$ python3 -q
>>> import numpy as np
>>> import numpy.linalg as la
>>> np.set_printoptions(precision=1, suppress=True, linewidth=120, legacy="1.25")
>>> def rd(a):
...     return np.round(a, 1) + 0
... 
>>> X = np.array([[3, 0, 1, 0, 2, 0, 3, 2],
...     [2, 3, 0, 1, 0, 3, 3, 1],
...     [0, 0, 3, 3, 2, 0, 3, 3],
...     [0, 1, 2, 2, 3, 2, 0, 0],
...     [3, 1, 2, 3, 0, 0, 1, 3],
...     [3, 1, 3, 2, 2, 2, 3, 2],
...     [2, 3, 3, 3, 3, 3, 2, 1],
...     [3, 0, 2, 0, 2, 0, 3, 0]])
>>> X
array([[3, 0, 1, 0, 2, 0, 3, 2],
       [2, 3, 0, 1, 0, 3, 3, 1],
       [0, 0, 3, 3, 2, 0, 3, 3],
       [0, 1, 2, 2, 3, 2, 0, 0],
       [3, 1, 2, 3, 0, 0, 1, 3],
       [3, 1, 3, 2, 2, 2, 3, 2],
       [2, 3, 3, 3, 3, 3, 2, 1],
       [3, 0, 2, 0, 2, 0, 3, 0]])
>>> rng = np.random.default_rng(93694)
>>> idx = rng.permutation(8)
>>> idx
array([1, 0, 2, 6, 4, 3, 5, 7])
>>> A2 = X[idx][:, idx]
>>> A2
array([[3, 2, 0, 3, 0, 1, 3, 1],
       [0, 3, 1, 3, 2, 0, 0, 2],
       [0, 0, 3, 3, 2, 3, 0, 3],
       [3, 2, 3, 2, 3, 3, 3, 1],
       [1, 3, 2, 1, 0, 3, 0, 3],
       [1, 0, 2, 0, 3, 2, 2, 0],
       [1, 3, 3, 3, 2, 2, 2, 2],
       [0, 3, 2, 3, 2, 0, 0, 0]])
>>> rd(la.det(A2)), rd(la.det(X[idx]))
(-1188.0, 1188.0)
>>> vec = np.array([-1, -3, -1, 3, -3, -1, 3, -2])
>>> X * vec
array([[-3,  0, -1,  0, -6,  0,  9, -4],
       [-2, -9,  0,  3,  0, -3,  9, -2],
       [ 0,  0, -3,  9, -6,  0,  9, -6],
       [ 0, -3, -2,  6, -9, -2,  0,  0],
       [-3, -3, -2,  9,  0,  0,  3, -6],
       [-3, -3, -3,  6, -6, -2,  9, -4],
       [-2, -9, -3,  9, -9, -3,  6, -2],
       [-3,  0, -2,  0, -6,  0,  9,  0]])
>>> la.norm(X @ vec) <= la.norm(X, 2) * la.norm(vec) + 1e-9
True
>>> (X * vec).sum(axis=1)
array([ -5,  -4,   3, -10,  -2,  -6, -13,  -2])
>>> X @ vec
array([ -5,  -4,   3, -10,  -2,  -6, -13,  -2])
>>> X @ np.eye(8)[5]
array([0., 3., 0., 2., 0., 2., 3., 0.])
>>> np.sign((X @ vec).round(6))
array([-1, -1,  1, -1, -1, -1, -1, -1])
>>> (X @ vec).argmax()
2
>>> K = np.vander(np.arange(7) - 2, 4, increasing=True)
>>> K
array([[ 1, -2,  4, -8],
       [ 1, -1,  1, -1],
       [ 1,  0,  0,  0],
       [ 1,  1,  1,  1],
       [ 1,  2,  4,  8],
       [ 1,  3,  9, 27],
       [ 1,  4, 16, 64]])
>>> # column 3 dominates
>>> hat = K @ la.solve(K.T @ K, K.T)
>>> rd(np.diag(hat))
array([0.9, 0.5, 0.5, 0.3, 0.5, 0.5, 0.9])
>>> [round(float(x), 1) for x in la.svd(K, compute_uv=False)[:3]]
[72.9, 6.9, 2.7]
>>> rd(la.norm(K, 2) / la.norm(K))
1.0
>>> la.cond(K) > 100
False
>>> la.matrix_rank(K, rtol=0.1)
1
>>> round(np.log10(la.cond(K)))
2
>>> np.argsort(-la.norm(K, axis=0).round(6), kind="stable")[:3]
array([3, 2, 1])
>>> f, v = K[6], K[1]
>>> f @ f
4369
>>> f @ v
-51
>>> pr = (f @ v) / (f @ f) * f
>>> rd(pr)
array([ 0. ,  0. , -0.2, -0.7])
>>> la.matrix_rank(np.outer(f, v))
1
>>> rd((v - pr) @ f)
0.0
>>> rd(la.norm(f + v) ** 2 + la.norm(f - v) ** 2)
8746.0
>>> T = np.stack([X, -1 * X, X[::-1]])
>>> la.matrix_rank(T.reshape(3, -1))
2
>>> rd(la.norm(T, axis=(1, 2)))
array([16.7, 16.7, 16.7])
>>> rd(la.det(T))
array([-1188., -1188., -1188.])
>>> W0 = np.load("a.npy")
>>> W0
array([[0, 1, 1, 1],
       [1, 0, 1, 0],
       [1, 1, 0, 0],
       [1, 0, 0, 0]])
>>> # symmetric, so the eigenvalues are real
>>> def softmax(z):
...     e = np.exp(z - z.max(axis=-1, keepdims=True))
...     return e / e.sum(axis=-1, keepdims=True)
... 
>>> rd(softmax(W0[1]))
array([0.4, 0.1, 0.4, 0.1])
>>> S = W0 @ W0.T / np.sqrt(4)
>>> rd(softmax(S)[1] @ W0)
array([0.8, 0.4, 0.6, 0.2])
>>> softmax(S).round(6).argmax(axis=1)
array([0, 1, 2, 1])
>>> rd(softmax(S))
array([[0.5, 0.2, 0.2, 0.1],
       [0.2, 0.4, 0.2, 0.2],
       [0.2, 0.2, 0.4, 0.2],
       [0.2, 0.3, 0.3, 0.3]])
>>> vec = np.array([-5, 8, -5, -9])
>>> a = np.maximum(W0 @ vec, 0)
>>> W0.T @ a
array([3, 3, 0, 0])
>>> np.maximum(W0 @ vec, 0) - np.maximum(-W0 @ vec, 0)
array([ -6, -10,   3,  -5])
>>> np.flatnonzero(a > 1e-9)
array([2])
>>> w, vecs = la.eigh(W0)
>>> rd(w)
array([-1.5, -1. ,  0.3,  2.2])
>>> rd(vecs.T @ W0 @ vecs)
array([[-1.5,  0. ,  0. ,  0. ],
       [ 0. , -1. ,  0. ,  0. ],
       [ 0. ,  0. ,  0.3,  0. ],
       [ 0. ,  0. ,  0. ,  2.2]])
>>> (w > 1e-8).sum(), (w < -1e-8).sum()
(2, 2)
>>> rd(w.sum()), np.trace(W0)
(0.0, 0)
>>> np.unique(w.round(6) + 0, return_counts=True)[1]
array([1, 1, 1, 1])
>>> rd(vecs.T @ vecs)
array([[1., 0., 0., 0.],
       [0., 1., 0., 0.],
       [0., 0., 1., 0.],
       [0., 0., 0., 1.]])
>>> arr = np.loadtxt("w.csv", delimiter=",")
>>> arr
array([[-3.4,  0.9,  2.7,  1. ,  1.2],
       [-4.3,  3.5,  1.7,  2.4,  2.5],
       [-3.7,  2.7,  2.2, -0.8,  5.2],
       [ 0.3,  2.3, -0.3,  5.7, -1. ],
       [ 2.1,  1.5, -0.2,  5.4,  0.2],
       [-5.3,  4.2,  1.3,  0.7,  4.7],
       [ 1.4,  2.9,  0.7,  5.1, -0.7],
       [-4.4,  3.9,  2.5,  0. ,  2.5],
       [-4.7,  2.9,  1.6,  0.8,  3.5],
       [ 2.3,  1. , -0.2,  4.2, -0.8],
       [-2.2,  4.6,  4.1,  1.1,  3.3],
       [ 1.8,  0.2,  1.8,  6.1, -0.4],
       [-2.4,  4.3,  3.2,  0.1,  3.9],
       [-1.4,  1. , -0.2,  5.4,  0.5],
       [-2.9,  3. ,  2.1,  1. ,  1.9],
       [ 1.1,  1.4,  1.5,  3.3, -1.5],
       [-4.1,  2.5,  3.3,  0. ,  3.8],
       [-4.8,  3.6,  2. , -0.1,  2.5]])
>>> T = np.stack([arr, 4 * arr, arr[::-1]])
>>> (T @ arr.T).shape
(3, 18, 18)
>>> dist = la.norm(arr[:, None] - arr[None], axis=-1)
>>> rd(la.norm(arr, axis=1))
array([4.7, 6.8, 7.3, 6.2, 6. , 8.4, 6.1, 6.9, 6.8, 5. , 7.4, 6.6, 7.1, 5.7, 5.1, 4.3, 7. , 6.8])
>>> dist[15].round(6).argsort(kind="stable")[:4]
array([15,  9,  6,  3])
>>> (dist + 1e9 * np.eye(18)).round(6).argmin(axis=1)
array([14,  8, 16,  6,  9,  8,  3, 17, 17,  4, 12,  4, 10,  3,  7,  9,  2,  7])
>>> rd(dist[15])
array([5.9, 7.1, 9.3, 3.3, 3.3, 9.7, 2.6, 8. , 8.2, 2.4, 7.5, 3.3, 7.9, 4.2, 6. , 0. , 8.4, 8.2])
>>> idx = arr[:, 1] > np.median(arr[:, 1])
>>> f = arr[idx].mean(axis=0) - arr[~idx].mean(axis=0)
>>> idx.astype(int)
array([0, 1, 0, 0, 0, 1, 1, 1, 1, 0, 1, 0, 1, 0, 1, 0, 0, 1])
>>> np.argsort(-np.abs(f).round(6), kind="stable")
array([0, 1, 3, 4, 2])
>>> rd(f)
array([-2.7,  2.2,  1. , -2.1,  1.9])
>>> Ac = (arr - arr.mean(axis=0)) / arr.std(axis=0)
>>> rd(Ac.std(axis=0))
array([1., 1., 1., 1., 1.])
>>> c = la.lstsq(np.delete(Ac, 2, axis=1), Ac[:, 2])[0]
>>> np.abs(c).argmax()
2
>>> rd(la.norm(arr, axis=0))
array([13.8, 12.2,  8.8, 13.9, 11.4])
>>> rd(la.norm(arr, 2))
21.9
>>> rd(la.norm(arr) ** 2 / la.norm(arr, 2) ** 2)
1.6
>>> la.norm(arr, axis=1).argmax()
5
>>> rd(la.norm(arr, axis=1))
array([4.7, 6.8, 7.3, 6.2, 6. , 8.4, 6.1, 6.9, 6.8, 5. , 7.4, 6.6, 7.1, 5.7, 5.1, 4.3, 7. , 6.8])
>>> data = np.load("dump.npy")
>>> rd(data)
array([[ 0.1,  0.2, -0.2],
       [ 0.2,  0.5, -0.5],
       [-0.2, -0.5,  0.5]])
>>> # a projection of rank 1
>>> np.argsort(-la.norm(data, axis=0).round(6), kind="stable")[:3]
array([1, 2, 0])
>>> rd(la.norm(data, 2) / la.norm(data))
1.0
>>> f = np.array([1, -1, -3, 1, -2, -2, 1, -1, 1, 2])
>>> v = np.array([1, 0, 1, -3, -3])
>>> J = np.outer(f, v)
>>> J
array([[ 1,  0,  1, -3, -3],
       [-1,  0, -1,  3,  3],
       [-3,  0, -3,  9,  9],
       [ 1,  0,  1, -3, -3],
       [-2,  0, -2,  6,  6],
       [-2,  0, -2,  6,  6],
       [ 1,  0,  1, -3, -3],
       [-1,  0, -1,  3,  3],
       [ 1,  0,  1, -3, -3],
       [ 2,  0,  2, -6, -6]])
>>> # null space of dimension 4
>>> left, sig, vt = la.svd(J)
>>> rd(sig)
array([23.2,  0. ,  0. ,  0. ,  0. ])
>>> np.argmax(sig[:-1] / (sig[1:] + 1e-6)) + 1
1
>>> A2 = left[:, :1] @ np.diag(sig[:1]) @ vt[:1]
>>> rd(la.norm(J - A2, 2)), rd(sig[1])
(0.0, 0.0)
>>> la.matrix_rank(A2)
1
>>> rd(la.norm(J - A2) / la.norm(J))
0.0
>>> A2 = np.c_[arr[:, :4] @ np.array([[5, 2, 3, 2], [1, 2, 4, 1], [3, 1, 3, 1], [3, 0, 1, 2]]), np.array([-4, 4, 5, 3, 2, -3, -1, -5, 3, 4, -3, 1, 4, 3, 4, -4, 3, -5])]
>>> rd(A2)
array([[ -5. ,  -2.3,   2.5,  -1.2,  -4. ],
       [ -5.7,   0.1,   8.6,   1.4,   4. ],
       [-11.6,   0.2,   5.5,  -4.1,   5. ],
       [ 20. ,   4.9,  14.9,  14. ,   3. ],
       [ 27.6,   7. ,  17.1,  16.3,   2. ],
       [-16.3,  -0.9,   5.5,  -3.7,  -3. ],
       [ 27.3,   9.3,  23. ,  16.6,  -1. ],
       [-10.6,   1.5,   9.9,  -2.4,  -5. ],
       [-13.4,  -2. ,   3.1,  -3.3,   3. ],
       [ 24.5,   6.4,  14.5,  13.8,   4. ],
       [  9.2,   8.9,  25.2,   6.5,  -3. ],
       [ 32.9,   5.8,  17.7,  17.8,   1. ],
       [  2.2,   7. ,  19.7,   2.9,   4. ],
       [  9.6,  -1. ,   4.6,   8.8,   3. ],
       [ -2.2,   2.3,  10.6,   1.3,   4. ],
       [ 21.3,   6.5,  16.7,  11.7,  -4. ],
       [ -8.1,   0.1,   7.6,  -2.4,   3. ],
       [-14.7,  -0.4,   5.9,  -4.2,  -5. ]])
>>> rd(la.norm(A2 - arr @ la.lstsq(arr, A2)[0], axis=0))
array([ 0. ,  0. ,  0. ,  0. , 11.8])
>>> la.matrix_rank(A2)
5
>>> left, sig, vt = la.svd(J)
>>> vecs = vt[:(sig > 1e-8).sum()]
>>> vec = J[5] + 3 * J[3] + rng.integers(2) * np.eye(5)[3]
>>> vec
array([ 1.,  0.,  1., -2., -3.])
>>> np.allclose(vecs.T @ vecs @ vec, vec)
False
>>> rd(la.norm(vec - vecs.T @ vecs @ vec))
0.7
>>> rd(vecs.T @ vecs)
array([[ 0.1,  0. ,  0.1, -0.2, -0.2],
       [ 0. ,  0. ,  0. ,  0. ,  0. ],
       [ 0.1,  0. ,  0.1, -0.2, -0.2],
       [-0.2,  0. , -0.2,  0.4,  0.4],
       [-0.2,  0. , -0.2,  0.4,  0.4]])
